% python3 -q
>>> import numpy as np
>>> np.set_printoptions(precision=3, suppress=True, linewidth=140)
>>> X = np.array([[-1, -1, -1, -1, -1, -1],
...     [-1, -2, -2, -2, -2, -2],
...     [-1, -2, -3, -3, -3, -3],
...     [-1, -2, -3, -4, -4, -4],
...     [-1, -2, -3, -4, -5, -5],
...     [-1, -2, -3, -4, -5, -6]])
>>> vals, evecs = np.linalg.eigh(X)
>>> vec = np.array([1, 2, 0, 2, 2, 0])
>>> print(np.abs(X).sum(axis=1).max(), round(float(np.abs(vals).max()), 3))
21 17.207
>>> left, s, vt = np.linalg.svd(X, full_matrices=False)
>>> round(np.sqrt((s ** 2).sum()), 3), np.round(np.linalg.norm(X), 3)
(np.float64(17.349), np.float64(17.349))
>>> np.round(left.T @ left, 3) + 0
array([[1., 0., 0., 0., 0., 0.],
       [0., 1., 0., 0., 0., 0.],
       [0., 0., 1., 0., 0., 0.],
       [0., 0., 0., 1., 0., 0.],
       [0., 0., 0., 0., 1., 0.],
       [0., 0., 0., 0., 0., 1.]])
>>> np.round(vt @ vt.T, 3) + 0
array([[1., 0., 0., 0., 0., 0.],
       [0., 1., 0., 0., 0., 0.],
       [0., 0., 1., 0., 0., 0.],
       [0., 0., 0., 1., 0., 0.],
       [0., 0., 0., 0., 1., 0.],
       [0., 0., 0., 0., 0., 1.]])
>>> print(np.abs(left[:, 0]).round(6).argmax())
5
>>> print(np.round(left.T @ X @ vt.T, 3) + 0)
[[17.207  0.     0.     0.     0.     0.   ]
 [ 0.     1.988  0.     0.     0.     0.   ]
 [ 0.     0.     0.775  0.     0.     0.   ]
 [ 0.     0.     0.     0.446  0.     0.   ]
 [ 0.     0.     0.     0.     0.319  0.   ]
 [ 0.     0.     0.     0.     0.     0.265]]
>>> print(np.abs(vt[0]))
[0.133 0.258 0.368 0.457 0.519 0.551]
>>> rng = np.random.default_rng(9510)
>>> labels = rng.permutation(6)
>>> labels
array([2, 1, 3, 5, 0, 4])
>>> B = X[labels][:, labels]
>>> B
array([[-3, -2, -3, -3, -1, -3],
       [-2, -2, -2, -2, -1, -2],
       [-3, -2, -4, -4, -1, -4],
       [-3, -2, -4, -6, -1, -5],
       [-1, -1, -1, -1, -1, -1],
       [-3, -2, -4, -5, -1, -5]])
>>> print(np.diag(B))
[-3 -2 -4 -6 -1 -5]
>>> print(np.round(np.linalg.det(B), 3), round(np.linalg.det(X[labels]), 3))
1.0 1.0
>>> print(np.allclose(B, X))
False
>>> print(np.sort(np.abs(np.linalg.eigvals(B))))
[ 0.265  0.319  0.446  0.775  1.988 17.207]
>>> np.trace(B)
np.int64(-21)
>>> vals, evecs = np.linalg.eigh(B)
>>> evecs @ np.diag(vals) @ evecs.T
array([[-3., -2., -3., -3., -1., -3.],
       [-2., -2., -2., -2., -1., -2.],
       [-3., -2., -4., -4., -1., -4.],
       [-3., -2., -4., -6., -1., -5.],
       [-1., -1., -1., -1., -1., -1.],
       [-3., -2., -4., -5., -1., -5.]])
>>> (vals > 1e-8).sum(), (vals < -1e-8).sum()
(np.int64(0), np.int64(6))
>>> vals
array([-17.207,  -1.988,  -0.775,  -0.446,  -0.319,  -0.265])
>>> np.unique(vals.round(6) + 0, return_counts=True)[1]
array([1, 1, 1, 1, 1, 1])
>>> W1 = np.array([[9, -1, 8, -5, 8],
...     [6, -1, 3, -8, 7],
...     [3, -1, 9, -2, 5],
...     [-2, -1, 6, -6, 5],
...     [8, -5, -1, -4, 3],
...     [8, -8, -5, -1, 0]])
>>> beta = np.array([-1, -3, -3, 0, -1])
>>> H = np.maximum(X @ W1 + beta, 0)
>>> print((H > 0).astype(int))
[[0 1 0 1 0]
 [0 1 0 1 0]
 [0 1 0 1 0]
 [0 1 0 1 0]
 [0 1 0 1 0]
 [0 1 0 1 0]]
>>> H
array([[ 0, 14,  0, 26,  0],
       [ 0, 30,  0, 47,  0],
       [ 0, 45,  0, 60,  0],
       [ 0, 59,  0, 71,  0],
       [ 0, 72,  0, 76,  0],
       [ 0, 80,  0, 77,  0]])
>>> cent = np.array([[2, 3, 1], [2, 4, 4], [0, 3, 3], [1, 4, 3], [1, 0, 2]])
>>> W1 @ cent
array([[ 19,  27,  30],
       [  9,  -9,   1],
       [  7,  24,  30],
       [ -7, -16,   4],
       [  5, -15, -21],
       [ -1, -27, -42]])
>>> (H @ cent).round(6).argmax(axis=1)
array([1, 1, 1, 1, 1, 1])
>>> A = np.loadtxt("test19.csv", delimiter=",")
>>> A
array([[ 0.,  0.,  0., 10.,  1.],
       [ 0.,  5.,  7., 15., 34.],
       [ 0.,  0.,  0., 30., 25.],
       [22., 27., 18.,  0.,  1.],
       [31., 40., 26.,  0.,  4.],
       [ 6., 14., 11.,  0., 13.],
       [25., 29., 19.,  0.,  0.],
       [ 0.,  0.,  0., 25., 28.],
       [ 0.,  0.,  0., 18.,  0.],
       [ 0.,  0.,  0., 17.,  0.],
       [ 0.,  0.,  0.,  5.,  0.],
       [22.,  0.,  0.,  0.,  0.],
       [ 0.,  0.,  0., 11.,  0.],
       [17.,  0.,  0.,  0.,  0.],
       [14.,  3.,  2.,  0.,  0.],
       [ 0.,  1.,  5., 21., 40.],
       [33., 39., 25.,  0.,  0.],
       [16.,  2.,  1.,  0.,  0.],
       [ 0., 11., 11., 13., 40.],
       [22., 27., 18.,  0.,  1.],
       [ 0.,  0.,  0., 27., 34.],
       [ 6.,  0.,  0.,  0.,  0.],
       [ 0.,  0.,  0.,  7.,  0.],
       [ 0.,  7.,  7.,  5., 16.],
       [ 0.,  8.,  8.,  7., 22.],
       [25., 36., 24.,  0., 10.],
       [ 0.,  0.,  0., 27.,  0.]])
>>> G = A.T @ A
>>> (A @ A.T).shape
(27, 27)
>>> np.diag(G)
array([5565., 7185., 3320., 4800., 7949.])
>>> np.linalg.matrix_rank(G)
np.int64(5)
>>> np.linalg.eigvalsh(G)[::-1]
array([15973.217, 10356.206,  1690.346,   787.185,    12.045])
>>> np.trace(G), (A ** 2).sum()
(np.float64(28819.0), np.float64(28819.0))
>>> cent = A[[4, 15]].astype(float)
>>> for _ in range(7):
...     labels = np.linalg.norm(A[:, None] - cent, axis=-1).argmin(axis=1)
...     cent = np.array([A[labels == j].mean(axis=0) for j in range(2)])
... 
>>> print(labels)
[1 1 1 0 0 1 0 1 1 1 1 1 1 1 1 1 0 1 1 0 1 1 1 1 1 0 1]
>>> np.bincount(labels)
array([ 6, 21])
>>> cent[1] - cent[0]
array([-22.476, -30.571, -19.19 ,  11.333,   9.381])
>>> cent
array([[26.333, 33.   , 21.667,  0.   ,  2.667],
       [ 3.857,  2.429,  2.476, 11.333, 12.048]])
>>> round(np.linalg.norm(A[14], 1), 3), np.round(np.linalg.norm(A[14], np.inf), 3)
(np.float64(19.0), np.float64(14.0))
>>> np.linalg.norm(A, axis=0)
array([74.599, 84.764, 57.619, 69.282, 89.157])
>>> print(np.round(np.linalg.norm(A[14] - A[18]), 3))
45.935
>>> print(round(float(np.linalg.norm(A, "nuc")), 3))
300.792
>>> round(float(np.linalg.norm(A, 1)), 3), round(float(np.linalg.norm(A, np.inf)), 3)
(269.0, 101.0)
>>> m1 = np.load("w.npy")
>>> m1
array([[35, 35],
       [35, 46]])
>>> T = np.stack([m1, 4 * m1, m1[::-1]])
>>> np.linalg.det(T)
array([ 385., 6160., -385.])
>>> np.einsum("bij,cij->bc", T, T)
array([[ 5791, 23164,  5670],
       [23164, 92656, 22680],
       [ 5670, 22680,  5791]])
>>> np.linalg.norm(T, axis=(1, 2))
array([ 76.099, 304.394,  76.099])
>>> np.linalg.matrix_rank(T)
array([2, 2, 2])
>>> labels = rng.permutation(2)
>>> B = m1[:, labels] * rng.choice([-1, 1], 2)
>>> B
array([[-35, -35],
       [-35, -46]])
>>> left, _, vt = np.linalg.svd(m1.T @ B)
>>> labels
array([0, 1])
>>> np.round(np.linalg.lstsq(m1, B)[0], 3) + 0
array([[-1.,  0.],
       [ 0., -1.]])
>>> np.round(left @ vt, 3) + 0
array([[-1.,  0.],
       [ 0., -1.]])
>>> vals, evecs = np.linalg.eigh(m1)
>>> evecs @ np.diag(vals) @ evecs.T
array([[35., 35.],
       [35., 46.]])
>>> np.linalg.eigvalsh(m1 + 5 * np.eye(2))
array([10.07, 80.93])
>>> (vals > 1e-8).sum(), (vals < -1e-8).sum()
(np.int64(2), np.int64(0))
>>> np.linalg.svd(m1, compute_uv=False)
array([75.93,  5.07])
>>> np.abs(evecs[:, -1]).round(6).argmax()
np.int64(1)
>>> left, s = np.linalg.svd(m1)
Traceback (most recent call last):
  File "<python-input-75>", line 1, in <module>
    left, s = np.linalg.svd(m1)
    ^^^^^^^
ValueError: too many values to unpack (expected 2)
>>> left, s, vt = np.linalg.svd(m1, full_matrices=False)
>>> (s > 1e-8).sum()
np.int64(2)
>>> np.cumsum(s ** 2) / np.sum(s ** 2)
array([0.996, 1.   ])
>>> s / s[0]
array([1.   , 0.067])
>>> np.allclose(left * s @ vt, m1)
True
>>> s
array([75.93,  5.07])
>>> print(left.shape, s.shape, vt.shape)
(2, 2) (2,) (2, 2)
>>> np.round(left.T @ left, 3) + 0
array([[1., 0.],
       [0., 1.]])
>>> print(np.round(left.T @ m1 @ vt.T, 3) + 0)
[[75.93  0.  ]
 [ 0.    5.07]]
>>> print(np.abs(left[:, 0]).round(6).argmax())
1
>>> K = np.loadtxt("m.csv", delimiter=",")
>>> K
array([[ 0.,  0.,  0.],
       [ 1., -2., -1.],
       [ 0.,  0.,  0.],
       [ 3.,  1., -2.],
       [ 3.,  1., -2.],
       [ 3.,  1., -2.],
       [-2., -1., -1.],
       [-2., -1., -1.],
       [ 0.,  0.,  0.],
       [ 0.,  0.,  0.],
       [ 0.,  0.,  0.],
       [ 1., -2., -1.],
       [-2., -1., -1.],
       [ 0.,  0.,  0.],
       [ 1., -2., -1.],
       [-1., -3., -2.],
       [ 1., -2., -1.],
       [ 1., -2., -1.],
       [-2., -1., -1.],
       [ 0.,  0.,  0.],
       [ 4., -1., -3.],
       [ 0.,  0.,  0.],
       [ 1., -2., -1.]])
>>> # rows 0 and 2 are equal
>>> cent = K[[3, 20]].astype(float)
>>> for _ in range(6):
...     labels = np.linalg.norm(K[:, None] - cent, axis=-1).argmin(axis=1)
...     cent = np.array([K[labels == j].mean(axis=0) for j in range(2)])
... 
>>> print(labels)
[0 0 0 0 0 0 0 0 0 0 0 0 0 0 0 1 0 0 0 0 1 0 0]
>>> np.bincount(labels)
array([21,  2])
>>> W1 = np.array([[1, 3, 4, 1], [9, 5, 2, 1], [6, 5, 5, 2]])
>>> beta = np.array([-2, -1, 2, 2])
>>> H = np.maximum(K @ W1 + beta, 0)
>>> np.linalg.matrix_rank(H)
np.int64(3)
>>> (H > 0).mean(axis=0)
array([0.   , 0.13 , 0.522, 0.478])
>>> cent = np.array([[1, 2, 0], [0, 2, 0], [0, 2, 1], [0, 2, 2]])
>>> W1 @ cent
array([[ 1, 18,  6],
       [ 9, 34,  4],
       [ 6, 36,  9]])
>>> H @ cent
array([[ 0.,  8.,  6.],
       [ 0.,  0.,  0.],
       [ 0.,  8.,  6.],
       [ 0., 22., 10.],
       [ 0., 22., 10.],
       [ 0., 22., 10.],
       [ 0.,  0.,  0.],
       [ 0.,  0.,  0.],
       [ 0.,  8.,  6.],
       [ 0.,  8.,  6.],
       [ 0.,  8.,  6.],
       [ 0.,  0.,  0.],
       [ 0.,  0.,  0.],
       [ 0.,  8.,  6.],
       [ 0.,  0.,  0.],
       [ 0.,  0.,  0.],
       [ 0.,  0.,  0.],
       [ 0.,  0.,  0.],
       [ 0.,  0.,  0.],
       [ 0.,  8.,  6.],
       [ 0.,  2.,  1.],
       [ 0.,  8.,  6.],
       [ 0.,  0.,  0.]])
>>> (H @ cent).round(6).argmax(axis=1)
array([1, 0, 1, 1, 1, 1, 0, 0, 1, 1, 1, 0, 0, 1, 0, 0, 0, 0, 0, 1, 1, 1, 0])
>>> vec = np.array([0, 1, -1])
>>> y = K @ vec
>>> beta, lr = np.zeros(3), 1 / np.linalg.norm(K, 2) ** 2
>>> for i in range(5):
...     beta -= lr * K.T @ (K @ beta - y)
...     if i % 1 == 0: print(i, round(np.linalg.norm(K @ beta - y), 3))
... 
0 3.688
1 3.097
2 2.717
3 2.404
4 2.131
>>> beta
array([ 0.27 ,  0.641, -0.464])
>>> F = np.loadtxt("layer1.csv", delimiter=",")
>>> F
array([[ 101.616,   39.591,  -60.253,  -98.876],
       [ 102.206,   40.486,  -58.958,  -99.334],
       [ 100.776,   38.697,  -59.438, -100.742],
       [ 100.088,   39.111,  -60.125,  -99.918],
       [ 100.77 ,   40.096,  -60.478,  -99.537],
       [ 100.145,   39.446,  -60.759,  -99.231],
       [ 100.676,   39.812,  -60.44 , -100.799],
       [  98.464,   38.142,  -59.197,  -99.586],
       [ 101.443,   40.4  ,  -60.423, -100.84 ],
       [  98.979,   39.846,  -61.44 ,  -98.697],
       [  99.963,   39.788,  -61.401,  -99.317],
       [ 100.655,   41.513,  -61.674, -100.395],
       [ 100.859,   39.289,  -59.085,  -99.765],
       [ 100.264,   40.985,  -60.571,  -99.745],
       [ 100.445,   40.558,  -61.497, -101.507],
       [  98.627,   40.227,  -58.08 , -100.318],
       [ 100.549,   40.048,  -59.311, -100.772],
       [  99.475,   40.461,  -60.188,  -98.976],
       [  98.813,   38.45 ,  -59.632,  -98.95 ],
       [ 100.003,   39.976,  -59.939, -100.927],
       [  99.931,   39.893,  -60.107, -100.331],
       [ 101.516,   39.359,  -60.937,  -99.981],
       [ 100.335,   38.686,  -59.753,  -98.299],
       [ 101.233,   39.103,  -60.18 , -100.397],
       [  99.627,   39.273,  -58.655,  -99.719],
       [  98.645,   39.922,  -59.214, -100.373],
       [  98.944,   39.062,  -60.416,  -99.207],
       [  99.421,   39.786,  -60.318, -100.194],
       [ 100.014,   39.921,  -60.124, -100.348],
       [  97.648,   40.752,  -59.309,  -99.562],
       [ 100.103,   40.998,  -59.815, -102.097],
       [ 100.416,   41.514,  -61.766, -101.649],
       [  99.313,   41.028,  -59.219,  -98.638],
       [  99.873,   40.132,  -59.176,  -99.708],
       [ 100.135,   40.119,  -57.55 ,  -98.57 ]])
>>> B = np.c_[F[:, :3] @ np.array([[-3, -3, -2], [-2, 2, -2], [2, 0, 0]]), np.array([-2, 1, -2, -1, 3, 0, 0, 3, 0, 0, 3, 2, 2, -2, 0, 1, 2, 0, 3, -1, 0, -3, 0, 2, -1, -3, -1, 3, -2, -2, -2, 3, 3, -2, -2])]
>>> B
array([[-504.536, -225.666, -282.414,   -2.   ],
       [-505.506, -225.646, -285.384,    1.   ],
       [-498.598, -224.934, -278.946,   -2.   ],
       [-498.736, -222.042, -278.398,   -1.   ],
       [-503.458, -222.118, -281.732,    3.   ],
       [-500.845, -221.543, -279.182,    0.   ],
       [-502.532, -222.404, -280.976,    0.   ],
       [-490.07 , -219.108, -273.212,    3.   ],
       [-505.975, -223.529, -283.686,    0.   ],
       [-499.509, -217.245, -277.65 ,    0.   ],
       [-502.267, -220.313, -279.502,    3.   ],
       [-508.339, -218.939, -284.336,    2.   ],
       [-499.325, -223.999, -280.296,    2.   ],
       [-503.904, -218.822, -282.498,   -2.   ],
       [-505.445, -220.219, -282.006,    0.   ],
       [-492.495, -215.427, -277.708,    1.   ],
       [-500.365, -221.551, -281.194,    2.   ],
       [-499.723, -217.503, -279.872,    0.   ],
       [-492.603, -219.539, -274.526,    3.   ],
       [-499.839, -220.057, -279.958,   -1.   ],
       [-499.793, -220.007, -279.648,    0.   ],
       [-505.14 , -225.83 , -281.75 ,   -3.   ],
       [-497.883, -223.633, -278.042,    0.   ],
       [-502.265, -225.493, -280.672,    2.   ],
       [-494.737, -220.335, -277.8  ,   -1.   ],
       [-494.207, -216.091, -277.134,   -3.   ],
       [-495.788, -218.708, -276.012,   -1.   ],
       [-498.471, -218.691, -278.414,    3.   ],
       [-500.132, -220.2  , -279.87 ,   -2.   ],
       [-493.066, -211.44 , -276.8  ,   -2.   ],
       [-501.935, -218.313, -282.202,   -2.   ],
       [-507.808, -218.22 , -283.86 ,    3.   ],
       [-498.433, -215.883, -280.682,    3.   ],
       [-498.235, -219.355, -280.01 ,   -2.   ],
       [-495.743, -220.167, -280.508,   -2.   ]])
>>> np.round(np.linalg.lstsq(F, B[:, 0])[0], 3) + 0
array([-3., -2.,  2.,  0.])
